$ python -q
>>> import numpy as np
>>> np.set_printoptions(precision=3, suppress=True, linewidth=120)
>>> A = np.loadtxt("out18.csv", delimiter=",")
>>> A
array([[ 1.6  , -0.9  , -0.2  , -0.7  ,  0.1  , -0.6  ],
       [ 0.2  ,  0.3  , -1.2  ,  0.6  , -1.1  , -0.7  ],
       [ 1.595, -0.865, -0.195, -0.721,  0.094, -0.606]])
>>> rng = np.random.default_rng(543)
>>> out = A + rng.integers(-2, 3, (3, 2)) @ rng.integers(-2, 3, (2, 6))
>>> out
array([[ 2.6  , -0.9  , -2.2  ,  0.3  , -1.9  , -1.6  ],
       [ 0.2  , -1.7  ,  2.8  , -2.4  ,  4.9  , -0.7  ],
       [ 2.595, -0.865, -2.195,  0.279, -1.906, -1.606]])
>>> np.linalg.matrix_rank(out - A, tol=1e-8)
np.int64(2)
>>> out - A
array([[ 1.,  0., -2.,  1., -2., -1.],
       [ 0., -2.,  4., -3.,  6.,  0.],
       [ 1.,  0., -2.,  1., -2., -1.]])
>>> U, sig, Vt = np.linalg.svd(A)
>>> sig
array([2.917, 1.902, 0.029])
>>> print(np.argmax(sig[:-1] / (sig[1:] + 1e-6)) + 1)
2
>>> out = U[:, :2] @ np.diag(sig[:2]) @ Vt[:2]
>>> np.linalg.matrix_rank(out)
np.int64(2)
>>> np.linalg.matrix_rank(A, rtol=0.05)
np.int64(2)
>>> np.round(np.linalg.norm(A - out, 2), 3), round(float(sig[2]), 3)
(np.float64(0.029), 0.029)
>>> out = np.array([[-1, -3, -2, 0, 2, -3, 0],
...     [2, 2, 2, 0, -2, 2, 0],
...     [0, 3, 1, -1, 0, 2, 2],
...     [-1, -1, -2, -1, -3, -1, 1],
...     [-2, -3, -3, 0, 1, 1, -3],
...     [-1, -3, -3, -2, 0, -2, 3],
...     [0, 2, 1, 3, 2, -1, -1]])
>>> W0 = np.triu(out)
>>> W0
array([[-1, -3, -2,  0,  2, -3,  0],
       [ 0,  2,  2,  0, -2,  2,  0],
       [ 0,  0,  1, -1,  0,  2,  2],
       [ 0,  0,  0, -1, -3, -1,  1],
       [ 0,  0,  0,  0,  1,  1, -3],
       [ 0,  0,  0,  0,  0, -2,  3],
       [ 0,  0,  0,  0,  0,  0, -1]])
>>> q, r_ = np.linalg.qr(W0)
>>> abs(r_[0, 0]), round(np.linalg.norm(W0[:, 0]), 3)
(np.float64(1.0), np.float64(1.0))
>>> print(q)
[[ 1.  0.  0.  0.  0.  0.  0.]
 [-0.  1.  0.  0.  0.  0.  0.]
 [-0. -0.  1.  0.  0.  0.  0.]
 [-0. -0. -0.  1.  0.  0.  0.]
 [-0. -0. -0. -0.  1.  0.  0.]
 [-0. -0. -0. -0. -0.  1.  0.]
 [-0. -0. -0. -0. -0. -0.  1.]]
>>> print(np.trace(q @ q.T))
7.0
>>> np.allclose(r_.T @ r_, W0.T @ W0)
True
>>> q @ r_
array([[-1., -3., -2.,  0.,  2., -3.,  0.],
       [ 0.,  2.,  2.,  0., -2.,  2.,  0.],
       [ 0.,  0.,  1., -1.,  0.,  2.,  2.],
       [ 0.,  0.,  0., -1., -3., -1.,  1.],
       [ 0.,  0.,  0.,  0.,  1.,  1., -3.],
       [ 0.,  0.,  0.,  0.,  0., -2.,  3.],
       [ 0.,  0.,  0.,  0.,  0.,  0., -1.]])
>>> np.abs(np.diag(r_))
array([1., 2., 1., 1., 1., 2., 1.])
>>> np.sort(np.linalg.eigvals(W0))
array([-2., -1., -1., -1.,  1.,  1.,  2.])
>>> np.linalg.matrix_rank(W0 - W0[0, 0] * np.eye(7))
np.int64(5)
>>> u = np.array([-3, -2, 4, -2, 4, -1, 2])
>>> out = W0 + np.outer(u, np.eye(7)[1])
>>> np.linalg.matrix_rank(out - W0)
np.int64(1)
>>> np.round(np.linalg.det(out) / np.linalg.det(W0), 3), np.round(1 + np.linalg.solve(W0, u)[1], 3)
(np.float64(-11.0), np.float64(-11.0))
>>> np.linalg.cond(A) > 100
np.True_
>>> round(float(np.linalg.norm(A, 2) / np.linalg.norm(A)), 3)
0.838
>>> np.argsort(-np.linalg.norm(A, axis=0).round(6), kind="stable")[:3]
array([0, 1, 2])
>>> np.linalg.matrix_rank(A, rtol=0.1)
np.int64(2)
>>> [round(float(x), 3) for x in np.linalg.svd(A, compute_uv=False)[:3]]
[2.917, 1.902, 0.029]
>>> M = np.load("test8.npy")
>>> print(M)
[[ 0  0  0]
 [-2 -4  0]
 [ 0  0  0]
 [-3 -6  0]
 [ 0  0  0]
 [-2 -4  0]
 [-2 -4  0]]
>>> U, sig, Vt = np.linalg.svd(M)
>>> np.argmax(sig[:-1] / (sig[1:] + 1e-6)) + 1
np.int64(1)
>>> sig.round(3) + 0
array([10.247,  0.   ,  0.   ])
>>> out = U[:, :1] @ np.diag(sig[:1]) @ Vt[:1]
>>> round(float(np.linalg.norm(M - out) / np.linalg.norm(M)), 3)
0.0
>>> np.linalg.matrix_rank(out)
np.int64(1)
>>> out.round(3) + 0
array([[ 0.,  0.,  0.],
       [-2., -4.,  0.],
       [ 0.,  0.,  0.],
       [-3., -6.,  0.],
       [ 0.,  0.,  0.],
       [-2., -4.,  0.],
       [-2., -4.,  0.]])
>>> x0 = np.array([0, 1, 0])
>>> h = np.maximum(M @ x0, 0)
>>> M.T @ h
array([0, 0, 0])
>>> np.tanh(M @ x0)
array([ 0.   , -0.999,  0.   , -1.   ,  0.   , -0.999, -0.999])
>>> rank = np.linalg.matrix_rank(M)
>>> rank
np.int64(1)
>>> N = np.linalg.svd(M)[2][rank:].T
>>> np.allclose(M @ N, 0)
True
>>> [int(np.linalg.matrix_rank(M[:i])) for i in range(1, len(M) + 1)]
[0, 1, 1, 1, 1, 1, 1]
>>> print([int(np.linalg.matrix_rank(M[:, :j + 1])) for j in range(3)])
[1, 1, 1]
>>> [int(np.linalg.matrix_rank(np.delete(M, i, axis=0))) for i in range(7)]
[1, 1, 1, 1, 1, 1, 1]
>>> N.shape
(3, 2)
>>> E = np.load("run10.npy")
>>> print(E)
[[0 0 8]
 [0 8 0]
 [6 0 0]]
>>> lab = rng.permutation(3)
>>> out = E[:, lab] * rng.choice([-1, 1], 3)
>>> out
array([[ 0,  0, -8],
       [ 8,  0,  0],
       [ 0, -6,  0]])
>>> U, _, Vt = np.linalg.svd(E.T @ out)
>>> U @ Vt
array([[ 0., -1.,  0.],
       [ 1.,  0.,  0.],
       [ 0.,  0., -1.]])
>>> print(lab)
[1 0 2]
>>> x0 = np.array([3, 2, 3])
>>> rhs = out @ x0
>>> rhs
array([-24,  24, -12])
>>> np.linalg.solve(out, out[:, 0])
array([ 1., -0., -0.])
>>> print(np.linalg.solve(out, 5 * rhs))
[15. 10. 15.]
>>> np.flatnonzero(np.linalg.matrix_power((E != 0) + (E.T != 0) + np.eye(3), 3)[1])
array([1])
>>> (np.linalg.matrix_power((E != 0) + (E.T != 0) + np.eye(3), 3) > 0).astype(int)
array([[1, 0, 1],
       [0, 1, 0],
       [1, 0, 1]])
>>> np.round(np.linalg.det(E), 3)
np.float64(-384.0)
>>> (E != 0).astype(int)
array([[0, 0, 1],
       [0, 1, 0],
       [1, 0, 0]])
>>> E @ E
array([[48,  0,  0],
       [ 0, 64,  0],
       [ 0,  0, 48]])
>>> print(np.round(np.linalg.det(E), 3))
-384.0
>>> np.trace(E)
np.int64(8)
>>> np.linalg.determinant(E)
Traceback (most recent call last):
  File "<python-input-78>", line 1, in <module>
    np.linalg.determinant(E)
    ^^^^^^^^^^^^^^^^^^^^^
AttributeError: module 'numpy.linalg' has no attribute 'determinant'
>>> print((E + E.T) / 2)
[[0. 0. 7.]
 [0. 8. 0.]
 [7. 0. 0.]]
>>> print(E @ E)
[[48  0  0]
 [ 0 64  0]
 [ 0  0 48]]
>>> mat = np.loadtxt("arr.csv", delimiter=",")
>>> mat
array([[0.261, 0.166, 0.261, 0.166, 0.024, 0.024, 0.261],
       [0.166, 0.106, 0.166, 0.106, 0.015, 0.015, 0.166],
       [0.261, 0.166, 0.261, 0.166, 0.024, 0.024, 0.261],
       [0.166, 0.106, 0.166, 0.106, 0.015, 0.015, 0.166],
       [0.024, 0.015, 0.024, 0.015, 0.002, 0.002, 0.024],
       [0.024, 0.015, 0.024, 0.015, 0.002, 0.002, 0.024],
       [0.261, 0.166, 0.261, 0.166, 0.024, 0.024, 0.261]])
>>> mat @ np.linalg.pinv(mat) @ mat
array([[0.261, 0.166, 0.261, 0.166, 0.024, 0.024, 0.261],
       [0.166, 0.106, 0.166, 0.106, 0.015, 0.015, 0.166],
       [0.261, 0.166, 0.261, 0.166, 0.024, 0.024, 0.261],
       [0.166, 0.106, 0.166, 0.106, 0.015, 0.015, 0.166],
       [0.024, 0.015, 0.024, 0.015, 0.002, 0.002, 0.024],
       [0.024, 0.015, 0.024, 0.015, 0.002, 0.002, 0.024],
       [0.261, 0.166, 0.261, 0.166, 0.024, 0.024, 0.261]])
>>> try:
...     np.linalg.inv(mat)
... except np.linalg.LinAlgError as e:
...     print(repr(e))
... 
LinAlgError('Singular matrix')
>>> x0 = np.array([5, 7, -1, -2, -3, -7, 4])
>>> np.trace(mat)
np.float64(1.0)
>>> round((x0 - mat @ x0) @ (mat @ x0), 3)
np.float64(0.0)
>>> mat @ x0
array([2.685, 1.708, 2.685, 1.708, 0.244, 0.244, 2.685])
>>> np.eye(7) - mat
array([[ 0.739, -0.166, -0.261, -0.166, -0.024, -0.024, -0.261],
       [-0.166,  0.894, -0.166, -0.106, -0.015, -0.015, -0.166],
       [-0.261, -0.166,  0.739, -0.166, -0.024, -0.024, -0.261],
       [-0.166, -0.106, -0.166,  0.894, -0.015, -0.015, -0.166],
       [-0.024, -0.015, -0.024, -0.015,  0.998, -0.002, -0.024],
       [-0.024, -0.015, -0.024, -0.015, -0.002,  0.998, -0.024],
       [-0.261, -0.166, -0.261, -0.166, -0.024, -0.024,  0.739]])
>>> out = mat / np.sqrt((mat ** 2).mean(axis=1, keepdims=True))
>>> np.round(mat - mat.mean(axis=1, keepdims=True), 3) + 0
array([[ 0.095,  0.   ,  0.095,  0.   , -0.143, -0.143,  0.095],
       [ 0.06 ,  0.   ,  0.06 ,  0.   , -0.091, -0.091,  0.06 ],
       [ 0.095,  0.   ,  0.095,  0.   , -0.143, -0.143,  0.095],
       [ 0.06 ,  0.   ,  0.06 ,  0.   , -0.091, -0.091,  0.06 ],
       [ 0.009,  0.   ,  0.009,  0.   , -0.013, -0.013,  0.009],
       [ 0.009,  0.   ,  0.009,  0.   , -0.013, -0.013,  0.009],
       [ 0.095,  0.   ,  0.095,  0.   , -0.143, -0.143,  0.095]])
>>> np.linalg.matrix_rank(out) == np.linalg.matrix_rank(mat)
np.True_
>>> np.linalg.norm(out, axis=1)
array([2.646, 2.646, 2.646, 2.646, 2.646, 2.646, 2.646])
>>> ev, V = np.linalg.eigh(mat)
>>> x0 = np.array([-7, 7, 3, 4, -1, -5, 3])
>>> round(x0 @ mat @ x0, 3)
np.float64(7.775)
>>> print((np.sign(V[:, -1].round(6)) == np.sign(V[0, -1].round(6))).astype(int))
[1 1 1 1 1 1 1]
>>> V * np.maximum(ev, 0) @ V.T
array([[0.261, 0.166, 0.261, 0.166, 0.024, 0.024, 0.261],
       [0.166, 0.106, 0.166, 0.106, 0.015, 0.015, 0.166],
       [0.261, 0.166, 0.261, 0.166, 0.024, 0.024, 0.261],
       [0.166, 0.106, 0.166, 0.106, 0.015, 0.015, 0.166],
       [0.024, 0.015, 0.024, 0.015, 0.002, 0.002, 0.024],
       [0.024, 0.015, 0.024, 0.015, 0.002, 0.002, 0.024],
       [0.261, 0.166, 0.261, 0.166, 0.024, 0.024, 0.261]])
>>> round(float(np.abs(mat).sum(axis=1).max()), 3), np.abs(ev).max()
(1.164, np.float64(1.0))
>>> np.round(x0 @ mat @ x0 / (x0 @ x0), 3), np.round(ev[0], 3), ev[-1]
(np.float64(0.049), np.float64(-0.0), np.float64(1.0))
>>> V * np.abs(ev) @ V.T
array([[0.261, 0.166, 0.261, 0.166, 0.024, 0.024, 0.261],
       [0.166, 0.106, 0.166, 0.106, 0.015, 0.015, 0.166],
       [0.261, 0.166, 0.261, 0.166, 0.024, 0.024, 0.261],
       [0.166, 0.106, 0.166, 0.106, 0.015, 0.015, 0.166],
       [0.024, 0.015, 0.024, 0.015, 0.002, 0.002, 0.024],
       [0.024, 0.015, 0.024, 0.015, 0.002, 0.002, 0.024],
       [0.261, 0.166, 0.261, 0.166, 0.024, 0.024, 0.261]])
>>> np.round(np.linalg.eigvalsh(mat[1:, 1:]), 3) + 0
array([0.   , 0.   , 0.   , 0.   , 0.   , 0.739])
>>> lab = rng.permutation(7)
>>> lab
array([4, 3, 6, 2, 1, 0, 5])
>>> out = mat[lab][:, lab]
>>> np.round(np.sort(np.abs(np.linalg.eigvals(out))), 3) + 0
array([0., 0., 0., 0., 0., 0., 1.])
>>> np.diag(out)
array([0.002, 0.106, 0.261, 0.261, 0.106, 0.261, 0.002])
>>> print(np.round(np.linalg.det(out), 3), round(float(np.linalg.det(mat[lab])), 3))
-0.0 0.0
>>> print(out)
[[0.002 0.015 0.024 0.024 0.015 0.024 0.002]
 [0.015 0.106 0.166 0.166 0.106 0.166 0.015]
 [0.024 0.166 0.261 0.261 0.166 0.261 0.024]
 [0.024 0.166 0.261 0.261 0.166 0.261 0.024]
 [0.015 0.106 0.166 0.166 0.106 0.166 0.015]
 [0.024 0.166 0.261 0.261 0.166 0.261 0.024]
 [0.002 0.015 0.024 0.024 0.015 0.024 0.002]]
>>> round(float(np.trace(out)), 3)
1.0
>>> arr = np.load("w.npy")
>>> arr
array([[0, 0, 1],
       [0, 0, 0],
       [1, 0, 0]])
>>> q, r_ = np.linalg.qr(E)
>>> abs(r_[0, 0]), round(np.linalg.norm(E[:, 0]), 3)
(np.float64(6.0), np.float64(6.0))
>>> np.abs(np.diag(r_))
array([6., 8., 8.])
>>> q
array([[ 0.,  0., -1.],
       [-0.,  1.,  0.],
       [-1., -0.,  0.]])
>>> print(np.trace(q @ q.T))
3.0
>>> print(q @ r_)
[[0. 0. 8.]
 [0. 8. 0.]
 [6. 0. 0.]]
>>> q.T @ q
array([[1., 0., 0.],
       [0., 1., 0.],
       [0., 0., 1.]])
>>> x0 = np.array([0, -3, -1])
>>> q * x0
array([[ 0., -0.,  1.],
       [-0., -3., -0.],
       [-0.,  0., -0.]])
>>> q @ np.eye(3)[1]
array([0., 1., 0.])
>>> print(q @ np.ones(3))
[-1.  1. -1.]
>>> q @ (2 * x0)
array([ 2., -6.,  0.])
>>> (q @ x0).argmax()
np.int64(0)
>>> q @ x0
array([ 1., -3.,  0.])
>>> print(np.sign((q @ x0).round(6)))
[ 1. -1.  0.]
>>> def softmax(z):
...     e = np.exp(z - z.max(axis=-1, keepdims=True))
...     return e / e.sum(axis=-1, keepdims=True)
... 
>>> softmax(arr[1] + -3)
array([0.333, 0.333, 0.333])
>>> softmax(arr).sum(axis=1)
array([1., 1., 1.])
>>> scores = arr @ arr.T / np.sqrt(3)
>>> print(softmax(scores + np.triu(np.full(scores.shape, -np.inf), 1)))
[[1.    0.    0.   ]
 [0.5   0.5   0.   ]
 [0.264 0.264 0.471]]
>>> softmax(scores)[1] @ arr
array([0.333, 0.   , 0.333])
>>> softmax(scores).round(6).argmax(axis=1)
array([0, 0, 2])
>>> print(softmax(scores))
[[0.471 0.264 0.264]
 [0.333 0.333 0.333]
 [0.264 0.264 0.471]]
>>> U, sig, Vt = np.linalg.svd(arr, full_matrices=False)
>>> U.T @ U
array([[1., 0., 0.],
       [0., 1., 0.],
       [0., 0., 1.]])
>>> U.shape, sig.shape, Vt.shape
((3, 3), (3,), (3, 3))
>>> np.allclose(U * sig @ Vt, arr)
True
>>> u = np.array([1, 0, 0, 4]) + 0.5
>>> m1 = np.eye(4) - 2 * np.outer(u, u) / (u @ u)
>>> m1
array([[ 0.804, -0.065, -0.065, -0.587],
       [-0.065,  0.978, -0.022, -0.196],
       [-0.065, -0.022,  0.978, -0.196],
       [-0.587, -0.196, -0.196, -0.761]])
>>> print(np.unique(M.round(6), axis=0).shape)
(3, 3)
>>> np.abs(np.diag(np.linalg.qr(M)[1])) > 1e-9
array([ True, False, False])
>>> try:
...     np.linalg.inv(M)
... except np.linalg.LinAlgError as e:
...     print(repr(e))
... 
LinAlgError('Last 2 dimensions of the array must be square')
